$ ipython --no-banner

In [1]: import numpy as np

In [2]: np.set_printoptions(suppress=True, linewidth=200)

In [3]: def tidy(a):
   ...:     return np.round(a, 3) + 0
   ...: 

In [4]: K = np.load("data.npy")

In [5]: K
Out[5]: 
array([[ 0.,  0.,  0.,  0.,  0., -1., -1.],
       [ 0.,  0.,  0.,  0.,  0.,  0.,  0.],
       [ 0.,  0.,  0., -1., -1.,  0.,  0.],
       [ 0.,  0., -1.,  0., -1.,  0.,  0.],
       [ 0.,  0., -1., -1.,  0.,  0.,  0.],
       [-1.,  0.,  0.,  0.,  0.,  0., -1.],
       [-1.,  0.,  0.,  0.,  0., -1.,  0.]])

In [6]: # null space of dimension 1

In [7]: left, sigma, Vh = np.linalg.svd(K)

In [8]: vecs = Vh[:(sigma > 1e-8).sum()]

In [9]: rng = np.random.default_rng(99616)

In [10]: x0 = K[1] + 4 * K[0] + rng.integers(2) * np.eye(7)[0]

In [11]: x0
Out[11]: array([ 1.,  0.,  0.,  0.,  0., -4., -4.])

In [12]: np.allclose(vecs.T @ vecs @ x0, x0)
Out[12]: True

In [13]: tidy(np.linalg.norm(x0 - vecs.T @ vecs @ x0))
Out[13]: np.float64(0.0)

In [14]: rk = np.linalg.matrix_rank(K)

In [15]: rk
Out[15]: np.int64(6)

In [16]: null = np.linalg.svd(K)[2][rk:].T

In [17]: tidy(null[:, 0] / null[np.abs(null[:, 0]).round(6).argmax(), 0])
Out[17]: array([0., 1., 0., 0., 0., 0., 0.])

In [18]: [int(np.linalg.matrix_rank(K[:i])) for i in range(1, len(K) + 1)]
Out[18]: [1, 1, 2, 3, 4, 5, 6]

In [19]: null.shape
Out[19]: (7, 1)

In [20]: np.allclose(K @ null, 0)
Out[20]: True

In [21]: tidy(null @ null.T)
Out[21]: 
array([[0., 0., 0., 0., 0., 0., 0.],
       [0., 1., 0., 0., 0., 0., 0.],
       [0., 0., 0., 0., 0., 0., 0.],
       [0., 0., 0., 0., 0., 0., 0.],
       [0., 0., 0., 0., 0., 0., 0.],
       [0., 0., 0., 0., 0., 0., 0.],
       [0., 0., 0., 0., 0., 0., 0.]])
